In [1]: import numpy as np

In [2]: import numpy.linalg as la

In [3]: np.set_printoptions(precision=3, suppress=True, linewidth=100)

In [4]: other = np.array([[-1], [-1]])

In [5]: W2 = np.array([[-1, -2, -1]])

In [6]: rng = np.random.default_rng(1210)

In [7]: data = other @ W2 + 0.1 * rng.normal(size=(2, 3))

In [8]: data
Out[8]: 
array([[1.136, 1.885, 0.923],
       [0.953, 1.989, 1.066]])

In [9]: np.argsort(-la.norm(data, axis=0).round(6), kind="stable")[:3]
Out[9]: array([1, 0, 2])

In [10]: round(float(la.norm(data, 2) / la.norm(data)), 3)
Out[10]: 0.999

In [11]: [round(float(x), 3) for x in la.svd(data, compute_uv=False)[:3]]
Out[11]: [3.415, 0.175]

In [12]: other = np.array([[-2, -1], [1, -2], [2, -1]])

In [13]: la.matrix_rank(data @ other)
Out[13]: np.int64(2)

In [14]: np.einsum("ij,ij->i", data, data)
Out[14]: array([5.694, 5.998])

In [15]: def softmax(z):
    ...:     e = np.exp(z - z.max(axis=-1, keepdims=True))
    ...:     return e / e.sum(axis=-1, keepdims=True)
    ...: 

In [16]: softmax(data[0] + 3)
Out[16]: array([0.255, 0.539, 0.206])

In [17]: scores = data @ data.T / np.sqrt(3)

In [18]: softmax(scores).round(6).argmax(axis=1)
Out[18]: array([1, 1])

In [19]: softmax(scores)[0] @ data
Out[19]: array([1.041, 1.938, 0.997])

In [20]: F = np.load("sample19.npy")

In [21]: F
Out[21]: 
array([[ 17.664, -18.872,  29.951],
       [ 14.357, -14.509,  24.195],
       [ 13.931, -13.953,  23.45 ],
       [ 12.521, -12.131,  20.987],
       [  7.459,  -5.838,  12.09 ],
       [  5.44 ,  -3.521,   8.531],
       [  4.989,  -3.029,   7.736],
       [  3.314,  -1.339,   4.804],
       [  1.696,  -0.083,   2.07 ],
       [  0.625,   0.216,   0.527],
       [  0.464,   0.189,   0.351],
       [  0.223,   0.106,   0.139],
       [  0.161,   0.078,   0.094],
       [  0.021,   0.01 ,   0.011],
       [ -1.644,   0.055,  -0.534],
       [ -2.115,   0.349,  -0.765],
       [ -3.887,   1.888,  -1.916],
       [ -3.965,   1.966,  -1.974],
       [ -4.632,   2.649,  -2.489],
       [ -4.82 ,   2.848,  -2.639],
       [ -5.672,   3.778,  -3.347],
       [ -5.854,   3.981,  -3.502],
       [-10.275,   9.279,  -7.644],
       [-15.797,  16.397, -13.388],
       [-15.819,  16.426, -13.412],
       [-17.533,  18.697, -15.273],
       [-17.837,  19.102, -15.607]])

In [22]: other = F / la.norm(F, axis=1)
Traceback (most recent call last):
  Cell In[22], line 1
    other = F / la.norm(F, axis=1)
ValueError: operands could not be broadcast together with shapes (27,3) (27,) 


In [23]: other = F / la.norm(F, axis=1, keepdims=True)

In [24]: gram = other @ other.T

In [25]: round(float(np.degrees(np.arccos(np.clip(gram[25, 4], -1, 1)))), 3)
Out[25]: 157.899

In [26]: (gram - 2 * np.eye(27)).round(6).argmax(axis=1)
Out[26]: 
array([ 1,  2,  1,  2,  5,  6,  5,  6,  7, 10,  9, 12, 11, 12, 15, 14, 17, 16, 19, 18, 21, 20, 23,
       24, 23, 26, 25])
